$ ipython --no-banner

In [1]: import numpy as np

In [2]: from numpy import linalg as LA

In [3]: np.set_printoptions(precision=3, suppress=True, linewidth=120)

In [4]: rnd = lambda a: np.round(a, 3) + 0

In [5]: K = np.load("m.npy")

In [6]: K
Out[6]: 
array([[ -3,   1,   0,  -1,  -2,   3,  -1,   3,  -2,   5],
       [ 10,   8,  -7,   5,   8,  -7,   2,  15,   0,  -2],
       [  7,  -1,   3,   4,   1,   5,  11,   5,  -8,  10],
       [  0,   0,   0,   0,   0,   0,   0,   0,   0,   0],
       [ 10,   4,   1,  10,   3,  -8,  11,   5,  -4,   1],
       [  4,   2,  -9,  -3,  -1,   3,  -5,   5,   5,  -4],
       [  8,   3,  -2,   1,   4,  -1,   9,   3,  -8,  -5],
       [  2,  -3,  -1,   0,   1,   5,   2,   0,  -3,   5],
       [  0,   0,   0,   0,   0,   0,   0,   0,   0,   0],
       [  4,  -4,   3,   4,   0,  -1,   5,  -5,  -2,  -1],
       [  3,  -3,   4,  -2,  -2,   3,  -5,   4,  -4,  -5],
       [  9,   9,  -6,   5,  -1,  -7,   6,   7,   3,  -3],
       [  4,   2,  -9,  -3,  -1,   3,  -5,   5,   5,  -4],
       [ 10,   4,   1,  10,   3,  -8,  11,   5,  -4,   1],
       [  2,   3,  -5,  -4,   5,   5,   2,   3,  -2,  -2],
       [  6,   1,  -6,  -8,   6,  11,  -8,  15,  -6,  -6],
       [ -3,   1,   0,  -1,  -2,   3,  -1,   3,  -2,   5],
       [  8,  -4,  -2,   3,   5,  -1,   1,   0,   0,  -5],
       [  8,   3,  -2,   1,   4,  -1,   9,   3,  -8,  -5],
       [  5,  -6,   3,  -2,  -1,   8,  -3,   4,  -7,   0],
       [  2,   1,   1,   0,   3,   3,   3,   2,   3,   3],
       [  6,   1,  -4,  -1,   8,   3,  -1,   7,   5,  -1],
       [ -3,   1,   0,  -1,  -2,   3,  -1,   3,  -2,   5],
       [  6,   5,  -1,   5,   7,   1,   7,   7,   5,   7],
       [  4,   2,  -9,  -3,  -1,   3,  -5,   5,   5,  -4],
       [ 10,   0,  -2,   4,   4,  -6,   3,   5,  -4,  -7],
       [ 13,  -2,  -4,   8,   1,   2,  11,  -3,   2,   3],
       [  8,   2,  -3,   7,  -2,   0,   8,   0,   3,   3],
       [  5,   0,  -1,  -6,   3,   8,  -3,   7,  -6,  -7],
       [  0,   0,   0,   0,   0,   0,   0,   0,   0,   0],
       [  2,   4,   0,   1,  -1,  -5,   2,   5,  -4,  -2],
       [  5,  -3,  -2,   2,   3,   2,   0,   3,  -2,   0],
       [  7,   5,  -6,   4,   0,  -2,   4,   2,   7,  -1],
       [ 11,  -3,  -6,   2,   1,  -1,   1,  -3,   5, -10],
       [  9,   6,  -5,   4,   3,   1,   7,   4,  10,   2],
       [  7,  -3,  -1,  -3,   3,   3,  -9,   9,  -2,  -9],
       [  3,   1,  -4,  -1,  -4,   0,   0,  -3,   5,  -5],
       [ 14,  -8,   3,   1,  -2,  10,   5,  -2,  -1,  -3],
       [  9,   9,  -8,  -4,   3,   3,   7,   7,   2,  -6]])

In [7]: Y = np.c_[K[:, :8] @ np.array([[1, -1, 0, 1, 1, -1, 1, -2],
   ...:     [0, 2, -2, -2, 0, -1, -2, -1],
   ...:     [0, -2, 0, 2, -2, -1, 0, -1],
   ...:     [1, -2, -1, -2, 2, 0, 0, 0],
   ...:     [1, 0, 0, -1, 2, -2, -1, -1],
   ...:     [-1, 1, -1, 1, 0, -1, 1, 2],
   ...:     [0, 1, 2, -2, -1, -1, -1, 1],
   ...:     [2, -2, 0, 0, -1, 1, -2, 2]]), np.array([2, 2, 2, 1, 0, -3, -2, 2, 0, 2, 3, 0, -2, -3, 0, 2, 1, -1, -3, 0, -1, 1, 2, 2, 0, -2, -2, -3, -1, 3, 2, -3, 0, 0, -3, 2, 0, 2, 3])]

In [8]: Y
Out[8]: 
array([[ -3,   3,  -6,   4, -11,   7,  -5,  18,   2],
       [ 60, -25, -10, -49,  33,  -7, -53, -11,   2],
       [ 17, -17,  15, -11,  -5, -22,  -8,  14,   2],
       [  0,   0,   0,   0,   0,   0,   0,   0,   1],
       [ 41, -31,  12, -49,  18, -19, -30, -23,   0],
       [  7,  12, -14,   2,  14,  12,  -1,  11,  -3],
       [ 20,   2,  12, -27,  10, -22, -18,  -8,  -2],
       [ -2,   1,   5,   6,   4,  -7,  10,  11,   2],
       [  0,   0,   0,   0,   0,   0,   0,   0,   0],
       [ -1, -12,  15,  -1,   6, -12,  16, -14,   2],
       [  4, -23,  -5,  36, -12,   6,  11,   4,   3],
       [ 34,  -4,  -4, -49,  16,  -2, -35, -14,   0],
       [  7,  12, -14,   2,  14,  12,  -1,  11,  -2],
       [ 41, -31,  12, -49,  18, -19, -30, -23,  -3],
       [  4,  23,  -3, -10,   9, -14, -12,  11,   0],
       [ 23,  -3, -21,  29,   7,  -1, -13,  31,   2],
       [ -3,   3,  -6,   4, -11,   7,  -5,  18,   1],
       [ 17, -18,   8,  -2,  27, -12,   9, -16,  -1],
       [ 20,   2,  12, -27,  10, -22, -18,  -8,  -3],
       [  2, -22,   0,  42,  -8,  -1,  21,  15,   0],
       [  6,   0,   1,  -4,   1, -14,  -7,   4,  -1],
       [ 24,  -6,  -6,  -5,  22, -14, -14,   2,   1],
       [ -3,   3,  -6,   4, -11,   7,  -5,  18,   2],
       [ 31, -10,  -2, -36,  18, -25, -31,   0,   2],
       [  7,  12, -14,   2,  14,  12,  -1,  11,   0],
       [ 34, -27,   8, -18,  22,  -8, -13, -21,  -2],
       [ 14,  -6,  16, -28,  31, -25,  13, -12,  -2],
       [ 13,  -4,   5, -30,  16, -11,  -2,  -5,  -3],
       [  8,   0,  -8,  26,  -3,  -8,  -1,  15,  -1],
       [  0,   0,   0,   0,   0,   0,   0,   0,   3],
       [ 17,  -9,   0, -16,  -5,   4, -22,  -5,   2],
       [ 14, -15,   2,   2,  16,  -5,   4,   2,  -3],
       [ 17,   5,  -4, -33,  21,  -6, -13,  -9,   0],
       [  9,  -3,   7,  -3,  31,  -7,  20, -21,   0],
       [ 23,   5,  -3, -37,  22, -20, -20,  -5,  -3],
       [ 22, -29, -12,  35,   9,   6,   4,   2,   2],
       [ -8,  15,  -1,  -1,   4,   5,  11,  -5,   0],
       [ -1, -19,  15,  36,   3, -22,  41,   0,   2],
       [ 19,  29,  -3, -31,   9, -19, -30,   5,   3]])

In [9]: rnd(LA.lstsq(K, Y[:, 0])[0])
Out[9]: array([ 1.,  0.,  0.,  1.,  1., -1.,  0.,  2.,  0.,  0.])

In [10]: rnd(LA.norm(LA.qr(K)[0].T @ Y, axis=0) ** 2 / ((Y ** 2).sum(axis=0) + 1e-12))
Out[10]: array([1.   , 1.   , 1.   , 1.   , 1.   , 1.   , 1.   , 1.   , 0.339])
